>>> import numpy as np
>>> from numpy import linalg as LA
>>> np.set_printoptions(precision=2, suppress=True, linewidth=160, sign=" ")
>>> def rd(a):
...     return np.round(a, 2) + 0
... 
>>> K = np.load("data.npy")
>>> K
array([[ 0.83, -2.16,  1.53, -0.54],
       [-0.49,  2.97, -1.63,  0.45],
       [-0.98,  0.26, -1.02,  0.71],
       [ 0.53, -0.6 ,  1.18, -0.31],
       [ 0.42, -1.73,  1.41, -0.29],
       [-0.03, -0.97,  0.3 ,  0.05],
       [ 0.  , -1.15, -0.04, -0.07],
       [-0.37,  2.33, -1.29,  0.33],
       [-0.12, -2.3 ,  0.94,  0.04],
       [-0.35,  0.99, -0.79,  0.24],
       [-0.75,  3.95, -2.38,  0.62],
       [ 0.29, -0.04,  0.33, -0.14],
       [-0.43, -2.6 ,  0.58,  0.16],
       [ 0.47, -2.  ,  1.22, -0.39]])
>>> rng = np.random.default_rng(585929)
>>> idx = rng.permutation(4)
>>> Y = K[:, idx] * rng.choice([-1, 1], 4)
>>> Y
array([[-1.53,  2.16,  0.83, -0.54],
       [ 1.63, -2.97, -0.49,  0.45],
       [ 1.02, -0.26, -0.98,  0.71],
       [-1.18,  0.6 ,  0.53, -0.31],
       [-1.41,  1.73,  0.42, -0.29],
       [-0.3 ,  0.97, -0.03,  0.05],
       [ 0.04,  1.15,  0.  , -0.07],
       [ 1.29, -2.33, -0.37,  0.33],
       [-0.94,  2.3 , -0.12,  0.04],
       [ 0.79, -0.99, -0.35,  0.24],
       [ 2.38, -3.95, -0.75,  0.62],
       [-0.33,  0.04,  0.29, -0.14],
       [-0.58,  2.6 , -0.43,  0.16],
       [-1.22,  2.  ,  0.47, -0.39]])
>>> U, _, Vt = LA.svd(K.T @ Y)
>>> print(idx)
[ 2  1  0  3]
>>> rd(LA.lstsq(K, Y)[0])
array([[ 0.,  0.,  1.,  0.],
       [ 0., -1.,  0.,  0.],
       [-1.,  0.,  0.,  0.],
       [ 0.,  0.,  0.,  1.]])
>>> Y = np.c_[K[:, :3] @ np.array([[1, 0, 4], [3, 9, 6], [9, 7, 6]]), np.array([2, 0, 1, 1, 1, 0, 2, 1, 0, 0, 2, 1, 0, 2])]
>>> rd(Y)
array([[  8.12,  -8.73,  -0.46,   2.  ],
       [ -6.25,  15.32,   6.08,   0.  ],
       [ -9.38,  -4.8 ,  -8.48,   1.  ],
       [  9.35,   2.86,   5.6 ,   1.  ],
       [  7.92,  -5.7 ,  -0.24,   1.  ],
       [ -0.24,  -6.63,  -4.14,   0.  ],
       [ -3.81, -10.63,  -7.14,   2.  ],
       [ -4.99,  11.94,   4.76,   1.  ],
       [  1.44, -14.12,  -8.64,   0.  ],
       [ -4.49,   3.38,  -0.2 ,   0.  ],
       [-10.32,  18.89,   6.42,   2.  ],
       [  3.14,   1.95,   2.9 ,   1.  ],
       [ -3.01, -19.34, -13.84,   0.  ],
       [  5.45,  -9.46,  -2.8 ,   2.  ]])
>>> print(rd(LA.norm(Y - K @ LA.lstsq(K, Y)[0], axis=0)))
[ 0.    0.    0.    3.85]
>>> LA.matrix_rank(Y)
np.int64(4)
